$ ipython --no-banner

In [1]: import numpy as np

In [2]: np.set_printoptions(precision=2, suppress=True, linewidth=100, sign=" ")

In [3]: rnd = lambda a: np.round(a, 2) + 0

In [4]: m1 = np.load("out17.npy")

In [5]: print(m1)
[[ 0  1 -1  1]
 [ 0  0  0  0]
 [ 0  0  0  0]
 [ 0  1 -1  1]
 [ 0  2  0 -1]
 [ 1 -2  2 -2]
 [ 0  0  0  0]
 [ 1 -2  2 -2]
 [ 0  0  0  0]
 [-1 -2  1 -2]
 [ 0  2  0 -1]]

In [6]: vec = np.array([-3, -1, -3, -3])

In [7]: target = m1 @ vec

In [8]: b, lr = np.zeros(4), 1 / np.linalg.norm(m1, 2) ** 2

In [9]: for i in range(12):
   ...:     b -= lr * m1.T @ (m1 @ b - target)
   ...:     if i % 2 == 0: print(i, round(np.linalg.norm(m1 @ b - target), 2))
   ...: 
0 7.29
2 6.23
4 5.33
6 4.58
8 3.94
10 3.39

In [10]: print(rnd(np.linalg.cond(m1)))
24.43

In [11]: arr = np.load("layer4.npy")

In [12]: print(arr)
[[ 0.  0.  0.  3.]
 [ 0.  0.  0. -7.]
 [ 0.  0.  0.  5.]
 [ 3. -7.  5.  0.]]

In [13]: left, sig, Vt = np.linalg.svd(arr)

In [14]: evecs = Vt[:(sig > 1e-8).sum()]

In [15]: rng = np.random.default_rng(823)

In [16]: vec = arr[3] + -2 * arr[0] + rng.integers(2) * np.eye(4)[3]

In [17]: print(vec)
[ 3. -7.  5. -6.]

In [18]: print(np.allclose(evecs.T @ evecs @ vec, vec))
True

In [19]: print(rnd(np.diag(evecs.T @ evecs)))
[ 0.11  0.59  0.3   1.  ]

In [20]: print(rnd(np.linalg.norm(vec - evecs.T @ evecs @ vec)))
0.0

In [21]: print(rnd(evecs.T @ evecs))
[[ 0.11 -0.25  0.18  0.  ]
 [-0.25  0.59 -0.42  0.  ]
 [ 0.18 -0.42  0.3   0.  ]
 [ 0.    0.    0.    1.  ]]
